In [1]: import numpy as np

In [2]: np.set_printoptions(suppress=True, linewidth=160)

In [3]: out = np.array([[6, 1, 6], [4, 4, 3], [7, 9, 4]])

In [4]: feats = out.T @ out

In [5]: feats
Out[5]: 
array([[101,  85,  76],
       [ 85,  98,  54],
       [ 76,  54,  61]])

In [6]: (feats + feats.T) / 2
Out[6]: 
array([[101.,  85.,  76.],
       [ 85.,  98.,  54.],
       [ 76.,  54.,  61.]])

In [7]: feats @ feats
Out[7]: 
array([[23202, 21019, 16902],
       [21019, 19745, 15046],
       [16902, 15046, 12413]])

In [8]: np.trace(feats)
Out[8]: np.int64(260)

In [9]: ev, evecs = np.linalg.eigh(feats)

In [10]: print(np.abs(evecs[:, -1]).round(6).argmax())
0

In [11]: print(np.round(np.linalg.eigvalsh(feats + -1 * np.eye(3)), 1))
[ -1.   25.1 232.8]

In [12]: ev.round(1) + 0
Out[12]: array([  0. ,  26.1, 233.8])

In [13]: (ev > 1e-8).sum(), (ev < -1e-8).sum()
Out[13]: (np.int64(3), np.int64(0))

In [14]: K = np.load("dump.npy")

In [15]: print(K.round(1) + 0)
[[-0.4  0.9 -0.2]
 [-0.8 -0.4 -0.4]
 [-0.4  0.   0.9]]

In [16]: x = np.array([7, 6, 1])

In [17]: np.round(np.linalg.det(K), 1)
Out[17]: np.float64(1.0)

In [18]: np.round(K.T @ (K @ x), 1)
Out[18]: array([7., 6., 1.])

In [19]: x = np.array([1, -2, 1])

In [20]: a = np.maximum(K @ x, 0)

In [21]: np.round(K * (a > 1e-9)[:, None], 1) + 0
Out[21]: 
array([[ 0. ,  0. ,  0. ],
       [ 0. ,  0. ,  0. ],
       [-0.4,  0. ,  0.9]])

In [22]: np.round(np.maximum(K @ x, 0) - np.maximum(-K @ x, 0), 1)
Out[22]: array([-2.4, -0.4,  0.5])

In [23]: np.round(K.T @ a, 1) + 0
Out[23]: array([-0.2,  0. ,  0.4])

In [24]: print(np.round(np.maximum(K @ (3 * x), 0), 1))
[0.  0.  1.5]
